$ python -q
>>> import numpy as np
>>> import numpy.linalg as la
>>> np.set_printoptions(precision=1, suppress=True, linewidth=140, sign=" ")
>>> X = np.loadtxt("m.csv", delimiter=",")
>>> X
array([[ 3.,  1.,  1.,  0.],
       [ 1., -2.,  3.,  0.],
       [ 7., -7., 13.,  0.]])
>>> left, sig, Vt = la.svd(X)
>>> np.argmax(sig[:-1] / (sig[1:] + 1e-6)) + 1
np.int64(2)
>>> sig.round(1) + 0
array([ 16.8,   3. ,   0. ])
>>> A2 = left[:, :2] @ np.diag(sig[:2]) @ Vt[:2]
>>> la.matrix_rank(X, rtol=0.05)
np.int64(2)
>>> la.matrix_rank(A2)
np.int64(2)
>>> rk = la.matrix_rank(X)
>>> rk
np.int64(2)
>>> null = la.svd(X)[2][rk:].T
>>> np.allclose(X @ null, 0)
True
>>> [int(la.matrix_rank(X[:, :j + 1])) for j in range(4)]
[1, 2, 2, 2]
>>> la.matrix_rank(X.T @ X), la.matrix_rank(X @ X.T)
(np.int64(2), np.int64(2))
>>> null.shape
(4, 2)
>>> try:
...     la.inv(X)
... except la.LinAlgError as e:
...     print(repr(e))
... 
LinAlgError('Last 2 dimensions of the array must be square')
>>> la.lstsq(X[:-1].T, X[-1])[2]
np.int32(2)
>>> X @ la.pinv(X) @ X
array([[ 3.,  1.,  1.,  0.],
       [ 1., -2.,  3.,  0.],
       [ 7., -7., 13.,  0.]])
>>> round(np.trace(la.pinv(X) @ X), 1)
np.float64(2.0)
>>> np.abs(np.diag(la.qr(X)[1])) > 1e-9
array([ True,  True, False])
>>> la.cond(X) > 100
np.True_
>>> np.argsort(-la.norm(X, axis=0).round(6), kind="stable")[:3]
array([ 2,  0,  1])
>>> round(float(la.norm(X, 2) / la.norm(X)), 1)
1.0
>>> J = np.loadtxt("out10.csv", delimiter=",")
>>> J
array([[ 6. ,  1.5,  1.9],
       [ 1.5,  4.2, -2.4],
       [ 1.9, -2.4,  2.7]])
>>> A2 = J / la.norm(J, axis=1, keepdims=True)
>>> G = A2 @ A2.T
>>> G[0]
array([ 1. ,  0.3,  0.5])
>>> np.round(np.degrees(np.arccos(np.clip(G[0, 1], -1, 1))), 1)
np.float64(70.6)
>>> G
array([[ 1. ,  0.3,  0.5],
       [ 0.3,  1. , -0.7],
       [ 0.5, -0.7,  1. ]])
>>> np.argwhere(np.triu(np.abs(G) > 0.95, 1))
array([], shape=(0, 2), dtype=int64)
>>> vals, V = la.eigh(J)
>>> vals.round(1) + 0
array([ 0.,  6.,  7.])
>>> np.round(V.T @ J @ V, 1) + 0
array([[ 0.,  0.,  0.],
       [ 0.,  6.,  0.],
       [ 0.,  0.,  7.]])
>>> (vals > 1e-8).sum(), (vals < -1e-8).sum()
(np.int64(2), np.int64(0))
>>> np.abs(V[:, -1]).round(6).argmax()
np.int64(0)
>>> np.round(V.T @ V, 1) + 0
array([[ 1.,  0.,  0.],
       [ 0.,  1.,  0.],
       [ 0.,  0.,  1.]])
>>> la.eigvalsh(J + 4 * np.eye(3))
array([  4.,  10.,  11.])
>>> J.mean(axis=0)
array([ 3.1,  1.1,  0.7])
>>> round(np.abs(J).max(), 1)
np.float64(6.0)
>>> np.diff(J, axis=0)
array([[-4.5,  2.7, -4.3],
       [ 0.4, -6.6,  5.2]])
>>> J.sum(axis=1)
array([ 9.4,  3.3,  2.2])
>>> J.sum(axis=0)
array([ 9.4,  3.3,  2.2])
>>> J.shape
(3, 3)
>>> round(float(np.trace(J)), 1)
13.0
>>> J @ J
array([[ 42.2,  11. ,  12.9],
       [ 11. ,  25.9, -14. ],
       [ 12.9, -14. ,  16.9]])
>>> round(np.abs(la.eigvals(J)).max(), 1)
np.float64(7.0)
>>> K = np.loadtxt("sample16.csv", delimiter=",")
>>> K
array([[-0.8,  1.3,  0.2],
       [ 2.5, -7.9, -1.9],
       [ 1.1, -4. , -1. ],
       [ 2.1, -5.3, -1. ],
       [ 1.6, -5.5, -1.4],
       [-2.2,  6.6,  1.5],
       [-1.1,  4. ,  1.1],
       [ 0. , -1.3, -0.4],
       [-0.6,  2.8,  0.7],
       [ 0.9, -2.7, -0.6],
       [-1.2,  4.1,  1.1],
       [-0.9,  2.7,  0.6],
       [-1.6,  2.2,  0.5],
       [ 1.5, -2.4, -0.6],
       [-0.8,  1.2,  0.3],
       [-1.9,  5.2,  1.4]])
>>> cen = (K - K.mean(axis=0)) / K.std(axis=0)
>>> np.argwhere(np.abs(cen) > 2)
array([], shape=(0, 2), dtype=int64)
>>> cen.std(axis=0)
array([ 1.,  1.,  1.])
>>> coef = la.lstsq(np.delete(cen, 0, axis=1), cen[:, 0])[0]
>>> np.abs(coef).argmax()
np.int64(0)
>>> round(float(la.norm(K, 2) / la.norm(K)), 1)
1.0
>>> la.matrix_rank(K, rtol=0.1)
np.int64(1)
>>> G = np.cov(K, rowvar=False)
>>> np.median(K, axis=0)
array([-0.7,  1.2,  0.2])
>>> K.std(axis=0)
array([ 1.4,  4.2,  1. ])
>>> np.argsort(-K.std(axis=0).round(6), kind="stable")
array([ 1,  0,  2])
>>> G
array([[ 2.2, -6.2, -1.5],
       [-6.2, 18.5,  4.5],
       [-1.5,  4.5,  1.1]])
>>> np.argwhere(np.triu(np.abs(np.corrcoef(K.T)) > 0.8, 1))
array([[ 0,  1],
       [ 0,  2],
       [ 1,  2]])
>>> left, sig, Vt = la.svd(X)
>>> V = Vt[:(sig > 1e-8).sum()]
>>> rng = np.random.default_rng(35721)
>>> x = X[0] + 5 * X[2] + rng.integers(2) * np.eye(4)[1]
>>> x
array([ 38., -34.,  66.,   0.])
>>> round(float(la.norm(x - V.T @ V @ x)), 1)
0.0
>>> np.diag(V.T @ V)
array([ 0.8,  0.5,  0.6,  0. ])
>>> V.T @ V
array([[ 0.8,  0.3,  0.3,  0. ],
       [ 0.3,  0.5, -0.4,  0. ],
       [ 0.3, -0.4,  0.6,  0. ],
       [ 0. ,  0. ,  0. ,  0. ]])
>>> la.matrix_rank(np.vstack([X, x]))
np.int64(2)
>>> cent = K[[0, 12]].astype(float)
>>> for _ in range(7):
...     labels = la.norm(K[:, None] - cent, axis=-1).argmin(axis=1)
...     cent = np.array([K[labels == j].mean(axis=0) for j in range(2)])
... 
>>> labels
array([ 1,  0,  0,  0,  0,  1,  1,  0,  1,  0,  1,  1,  1,  0,  1,  1])
>>> np.bincount(labels)
array([ 7,  9])
>>> F = np.load("dump.npy")
>>> F
array([[ 0.3,  0.8,  3.5],
       [-0.1,  1.4,  3.3],
       [ 0. ,  0.6,  3.1],
       [ 0.4,  0.7,  2.6],
       [-0.3,  1.2,  3.3],
       [ 0.2,  1.5,  3.2],
       [ 0. ,  1.1,  3.3],
       [-0.5,  0.6,  3.4],
       [ 0.3,  0.6,  3.2],
       [ 0.6,  1.2,  3. ],
       [ 0. ,  1. ,  3.4],
       [-0.1,  1.1,  3. ],
       [-0.3,  1.3,  3.2],
       [ 0.7,  0.2,  1.9],
       [ 1.3, -0.1,  1.6],
       [ 1.2, -0.2,  1.8],
       [ 0.5,  0. ,  1.9],
       [ 1.1, -0.2,  1.9],
       [ 1.1,  0.2,  2.1],
       [ 0.8,  0.2,  2.1],
       [ 0.8, -0.1,  2. ],
       [ 0.8, -0.3,  2. ],
       [ 1.5, -0.4,  1.9],
       [ 1.9,  0. ,  2.1],
       [ 0.6,  0. ,  2.2],
       [ 0.9,  0.2,  2.3]])
>>> W = np.array([[1, 0, 2, 1, 0, 1], [1, 2, 3, 2, 3, 1], [2, 0, 0, 2, 3, 2]])
>>> coef = np.array([1, -1, 2, 2, -1, 2])
>>> act = np.maximum(F @ W + coef, 0)
>>> la.matrix_rank(act)
np.int64(5)
>>> cent = np.array([[2, 0], [0, -1], [0, 1], [0, -1], [-3, 1], [3, 2]])
>>> W @ cent
array([[ 5,  3],
       [-4,  4],
       [ 1,  5]])
>>> arr = np.load("w.npy")
>>> arr
array([[15.3, -0.3, 11. ],
       [15. ,  3.3, 12. ],
       [14.7,  0.1, 11.1],
       [14.3, -0.4, 13.6],
       [16.7, -0.9,  9.9],
       [15.2, -0.7, 10. ],
       [16.5,  0.9, 13.2],
       [15.4, -1.3, 12. ],
       [16.1,  0.2, 11.2],
       [16.3, -0.7, 12. ],
       [15. ,  0.9, 12.4],
       [15.4, -0.1, 10.6],
       [17.6,  0.7, 12. ],
       [15.3,  0.2, 13.3],
       [15. , -0.1, 10.8]])
>>> d = la.norm(arr[:, None] - arr[None], axis=-1)
>>> la.norm(arr, axis=1)
array([ 18.8,  19.5,  18.4,  19.7,  19.4,  18.2,  21.1,  19.6,  19.6,  20.3,  19.5,  18.7,  21.3,  20.3,  18.5])
>>> (d + 1e9 * np.eye(15)).round(6).argmin(axis=1)
array([ 14,  10,  14,  13,   5,  11,  13,   9,   0,   7,  13,  14,   6,  10,   0])
>>> np.flatnonzero(d[14] < d.mean() / 2)
array([  0,   2,   5,  11,  14])
>>> np.unravel_index(d.round(6).argmax(), d.shape)
(np.int64(1), np.int64(4))
>>> d[14].round(6).argsort(kind="stable")[:4]
array([ 14,   0,  11,   2])
>>> A2 = np.c_[arr[:, :2] @ np.array([[-1, 0], [-1, -1]]), np.array([-1, 0, -1, -1, 0, -2, 2, 0, 2, 2, 0, -1, 0, 0, -2])]
>>> A2
array([[-15. ,   0.3,  -1. ],
       [-18.3,  -3.3,   0. ],
       [-14.8,  -0.1,  -1. ],
       [-13.9,   0.4,  -1. ],
       [-15.8,   0.9,   0. ],
       [-14.5,   0.7,  -2. ],
       [-17.4,  -0.9,   2. ],
       [-14.1,   1.3,   0. ],
       [-16.3,  -0.2,   2. ],
       [-15.6,   0.7,   2. ],
       [-15.9,  -0.9,   0. ],
       [-15.3,   0.1,  -1. ],
       [-18.3,  -0.7,   0. ],
       [-15.5,  -0.2,   0. ],
       [-14.9,   0.1,  -2. ]])
>>> np.round(la.norm(la.qr(arr)[0].T @ A2, axis=0) ** 2 / ((A2 ** 2).sum(axis=0) + 1e-12), 1) + 0
array([ 1.,  1.,  0.])
>>> la.matrix_rank(np.c_[arr, A2])
np.int64(4)
>>> r0, g = arr[14], arr[12]
>>> round(r0 @ r0, 1)
np.float64(341.6)
>>> pr = (r0 @ g) / (r0 @ r0) * r0
>>> round(la.norm(r0 + g) ** 2 + la.norm(r0 - g) ** 2, 1)
np.float64(1591.8)
>>> np.round((g - pr) @ r0, 1)
np.float64(-0.0)
